% python3 -q
>>> import numpy as np
>>> import numpy.linalg as la
>>> np.set_printoptions(suppress=True, linewidth=120)
>>> other = np.array([[-2, 1, -2, 0], [1, 2, -2, -1], [-1, 2, 2, -2], [0, -1, 1, -2]])
>>> X = other - other.T
>>> X
array([[ 0,  0, -1,  0],
       [ 0,  0, -4,  0],
       [ 1,  4,  0, -3],
       [ 0,  0,  3,  0]])
>>> rk = la.matrix_rank(X)
>>> rk
np.int64(2)
>>> N = la.svd(X)[2][rk:].T
>>> np.round(X @ N, 4) + 0
array([[0., 0.],
       [0., 0.],
       [0., 0.],
       [0., 0.]])
>>> np.round(N @ N.T, 4)
array([[ 0.9615, -0.1538,  0.    ,  0.1154],
       [-0.1538,  0.3846,  0.    ,  0.4615],
       [ 0.    ,  0.    ,  0.    ,  0.    ],
       [ 0.1154,  0.4615,  0.    ,  0.6538]])
>>> [int(la.matrix_rank(X[:, :j + 1])) for j in range(4)]
[1, 1, 2, 2]
>>> f, v = X[2], X[0]
>>> f @ f
np.int64(26)
>>> f @ v
np.int64(0)
>>> pr = (f @ v) / (f @ f) * f
>>> (v - pr) @ f
np.float64(0.0)
>>> hat = np.triu(np.array([[1, 3, 2, -2], [0, -2, 0, 0], [1, -1, -3, -1], [1, 0, 2, 1]]), 1) + np.eye(4)
>>> other = hat @ X @ la.inv(hat)
>>> np.trace(other), np.trace(X)
(np.float64(0.0), np.int64(0))
>>> la.matrix_rank(other)
np.int64(2)
>>> other
array([[  2.,   2., -23., -25.],
       [  0.,   0.,  -4.,  -4.],
       [  1.,   1.,  -5.,  -6.],
       [  0.,   0.,   3.,   3.]])
>>> data = np.loadtxt("run16.csv", delimiter=",")
>>> data
array([[-2.,  1.,  0.,  2.,  1.],
       [ 1.,  6., -5.,  1.,  0.],
       [ 0., -5.,  2., -1.,  0.],
       [ 2.,  1., -1.,  4., -4.],
       [ 1.,  0.,  0., -4.,  4.]])
>>> other = np.array([[2, 2, 1], [2, 1, 2], [1, 2, 0], [1, 0, 1], [0, 0, 1]])
>>> np.einsum("ij->j", data)
array([ 2.,  3., -4.,  2.,  1.])
>>> other.T @ data.T
array([[  0.,  10.,  -9.,   9.,  -2.],
       [ -3.,  -2.,  -1.,   3.,   2.],
       [  3.,  14., -11.,   4.,   1.]])
>>> np.einsum("ik,kj->ji", data, other)
array([[  0.,  10.,  -9.,   9.,  -2.],
       [ -3.,  -2.,  -1.,   3.,   2.],
       [  3.,  14., -11.,   4.,   1.]])
>>> la.matrix_rank(np.vstack([data, other.T]))
np.int64(5)
>>> evals, vecs = la.eigh(data)
>>> np.abs(vecs[:, -1]).round(6).argmax()
np.int64(1)
>>> np.round(vecs @ np.diag(evals) @ vecs.T, 4) + 0
array([[-2.,  1.,  0.,  2.,  1.],
       [ 1.,  6., -5.,  1.,  0.],
       [ 0., -5.,  2., -1.,  0.],
       [ 2.,  1., -1.,  4., -4.],
       [ 1.,  0.,  0., -4.,  4.]])
>>> evals.round(4)
array([-3.5373, -1.2364,  1.1494,  7.5218, 10.1025])
>>> evals.sum(), np.trace(data)
(np.float64(14.0), np.float64(14.0))
>>> np.round(la.svd(data, compute_uv=False), 4)
array([10.1025,  7.5218,  3.5373,  1.2364,  1.1494])
>>> other = np.array([[0, -1, 0], [3, 2, -1], [2, -1, -2]])
>>> basis = np.array([[-3, 2, 1, -1, -1],
...     [-1, 1, -2, -3, -3],
...     [2, 1, 1, 3, -3],
...     [0, 0, 2, -2, -1],
...     [-2, 2, 0, 3, -1]])
>>> M = np.block([[other, np.zeros((3, 5))], [np.zeros((5, 3)), basis]])
>>> M
array([[ 0., -1.,  0.,  0.,  0.,  0.,  0.,  0.],
       [ 3.,  2., -1.,  0.,  0.,  0.,  0.,  0.],
       [ 2., -1., -2.,  0.,  0.,  0.,  0.,  0.],
       [ 0.,  0.,  0., -3.,  2.,  1., -1., -1.],
       [ 0.,  0.,  0., -1.,  1., -2., -3., -3.],
       [ 0.,  0.,  0.,  2.,  1.,  1.,  3., -3.],
       [ 0.,  0.,  0.,  0.,  0.,  2., -2., -1.],
       [ 0.,  0.,  0., -2.,  2.,  0.,  3., -1.]])
>>> [round(float(x), 4) for x in la.svd(X, compute_uv=False)[:3]]
[5.099, 5.099, 0.0]
>>> round(la.norm(X, 2) / la.norm(X), 4)
np.float64(0.7071)
>>> other = M / np.sqrt((M ** 2).mean(axis=1, keepdims=True))
>>> la.matrix_rank(M - M.mean(axis=1, keepdims=True))
np.int64(7)
>>> other[2].round(4)
array([ 1.8856, -0.9428, -1.8856,  0.    ,  0.    ,  0.    ,  0.    ,  0.    ])
>>> la.matrix_rank(other) == la.matrix_rank(M)
np.True_
>>> O, vecs = la.qr(M[:, :7])[0], la.qr(M[:, 7:])[0]
>>> sv = la.svd(O.T @ vecs, compute_uv=False)
>>> round(float(la.norm(O @ O.T - vecs @ vecs.T, 2)), 4)
1.0
>>> J = np.load("w.npy")
>>> J
array([[ -2.7869,   0.5582,   2.9836,  -1.8176,  -2.4211,  -5.8002,  -2.3934,  -3.1934,  10.6017],
       [  2.108 ,   0.9168,  -0.5899,   1.2274,  -0.6327,   3.2705,   0.2926,   2.6958,  -8.6929],
       [ -0.6946,  -0.3111,   0.185 ,  -0.3999,   0.233 ,  -1.1028,  -0.0774,  -0.8851,   2.8819],
       [ -0.7069,  -2.0931,  -2.0222,  -0.216 ,   3.4258,   0.3162,   1.9122,  -1.2911,   3.8829],
       [  0.7174,  -4.1967,  -5.6758,   0.8928,   7.8208,   4.5918,   5.1134,  -0.1201,  -0.4134],
       [  1.3856,  -2.1118,  -3.6945,   1.096 ,   4.4187,   4.277 ,   3.179 ,   1.2078,  -4.3046],
       [ -3.4866,  -3.3101,  -1.2048,  -1.7727,   4.219 ,  -4.0827,   1.4778,  -4.9051,  15.5176],
       [ -0.0024,   4.4703,   5.4868,  -0.5156,  -7.9953,  -3.4908,  -5.0153,   0.9989,  -2.4953],
       [ -0.7143,  -2.0864,  -1.9852,  -0.2012,   3.3906,   0.2676,   1.9295,  -1.2726,   3.9023],
       [  0.6998,   1.147 ,   0.9012,   0.3307,  -1.7948,   0.3957,  -0.8999,   1.1172,  -3.3601],
       [  2.0987,   4.5343,   3.7997,   0.7853,  -6.9857,   0.4949,  -3.7052,   3.4838, -10.7115],
       [ -1.4091,  -1.4771,  -0.6824,  -0.692 ,   2.0162,  -1.5211,   0.7855,  -2.0076,   6.2721],
       [  1.401 ,   4.213 ,   4.0014,   0.3902,  -6.8128,  -0.5909,  -3.8552,   2.5853,  -7.7951]])
>>> la.matrix_rank(J, rtol=0.1)
np.int64(2)
>>> la.cond(J) > 100
np.True_
>>> [round(float(x), 4) for x in la.svd(J, compute_uv=False)[:3]]
[32.5532, 23.0081, 0.0913]
>>> other = J / la.norm(J, axis=1, keepdims=True)
>>> G = other @ other.T
>>> G[3].round(4)
array([ 0.2922, -0.6237,  0.6293,  1.    ,  0.6915,  0.2469,  0.8134, -0.8574,  0.9999, -0.9539, -0.984 ,  0.8464,
       -1.    ])
>>> np.round(la.norm(other, axis=1), 4)
array([1., 1., 1., 1., 1., 1., 1., 1., 1., 1., 1., 1., 1.])
>>> K = np.array([[1, 1, 2], [1, 1, 2], [2, 2, 4]])
>>> Uu, sv, Vh = la.svd(K, full_matrices=False)
>>> np.round(Uu.T @ K @ Vh.T, 4) + 0
array([[6., 0., 0.],
       [0., 0., 0.],
       [0., 0., 0.]])
>>> np.cumsum(sv ** 2) / np.sum(sv ** 2)
array([1., 1., 1.])
>>> np.abs(Uu[:, 0]).round(6).argmax()
np.int64(2)
>>> np.allclose(Uu * sv @ Vh, K)
True
>>> (sv > 1e-8).sum()
np.int64(1)
>>> Uu.shape, sv.shape, Vh.shape
((3, 3), (3,), (3, 3))
>>> np.round(np.abs(Vh[0]), 4)
array([0.4082, 0.4082, 0.8165])
